In [1]: import numpy as np

In [2]: import numpy.linalg as la

In [3]: np.set_printoptions(precision=2, suppress=True, linewidth=140, floatmode="fixed")

In [4]: rd = lambda a: np.round(a, 2) + 0

In [5]: E = np.loadtxt("mat.csv", delimiter=",")

In [6]: E
Out[6]: 
array([[ 1.04,  1.17, -0.82,  0.18, -1.17],
       [-0.37,  2.82,  1.20,  0.98, -0.50],
       [-2.97,  0.39,  0.98, -1.50,  0.71],
       [-2.63,  3.98,  3.69,  0.46, -0.53],
       [-1.73,  0.67,  1.34, -0.99, -0.54],
       [-0.14, -1.11,  0.15, -2.47, -1.47],
       [-1.47,  4.21,  2.33, -5.47,  0.21],
       [ 1.62, -3.56, -1.99,  0.62, -0.50],
       [ 0.91, -5.10, -1.15, -3.26,  0.50],
       [-0.40, -2.74,  0.37, -1.46,  0.28],
       [ 0.76,  0.91,  0.59, -2.58, -1.01],
       [-1.96,  2.33,  1.15,  1.45,  0.14],
       [-0.28, -0.66, -1.47,  0.28,  0.45],
       [ 1.55, -1.80, -1.12,  0.96, -0.03],
       [-0.62, -0.43,  0.09,  2.81, -0.99],
       [ 0.15,  0.83, -0.40,  1.59,  0.42],
       [-2.07,  2.02,  1.57, -1.25,  0.53],
       [ 0.14,  3.69,  1.84,  1.80, -0.52],
       [ 0.78, -1.95, -2.86,  1.19, -1.47],
       [-4.94,  0.42,  0.76, -1.10,  0.12],
       [ 2.65, -1.73, -2.34,  0.48, -0.44],
       [-0.24,  1.10,  0.77,  0.72, -0.44],
       [-0.34, -0.14, -0.01, -1.65, -0.50],
       [-0.77, -0.78, -0.86, -1.55, -0.32],
       [-1.18, -3.87, -3.33,  0.99, -1.39],
       [ 1.31, -0.38, -0.55,  4.24, -0.94],
       [ 0.42,  0.17,  1.58,  1.46,  0.76]])

In [7]: x0 = np.array([-2, 1, 3, 2, 3])

In [8]: target = E @ x0

In [9]: rd(la.lstsq(E, target)[0])
Out[9]: array([-2.00,  1.00,  3.00,  2.00,  3.00])

In [10]: rng = np.random.default_rng(4962)

In [11]: target = target + 0.02 * rng.normal(size=27)

In [12]: rd(target)
Out[12]: 
array([ -6.49,   7.63,   8.38,  19.63,   4.54,  -9.73,   3.85, -13.01, -15.41,  -2.90,  -7.04,  13.03,  -2.60,  -6.42,   3.75,   3.79,
         9.95,  10.96, -14.16,  10.77, -14.44,   3.97,  -4.29,  -5.88, -13.70,   1.01,   9.23])

In [13]: coef, *_ = la.lstsq(E, target)

In [14]: rd(coef)
Out[14]: array([-2.00,  1.00,  3.00,  2.00,  3.00])
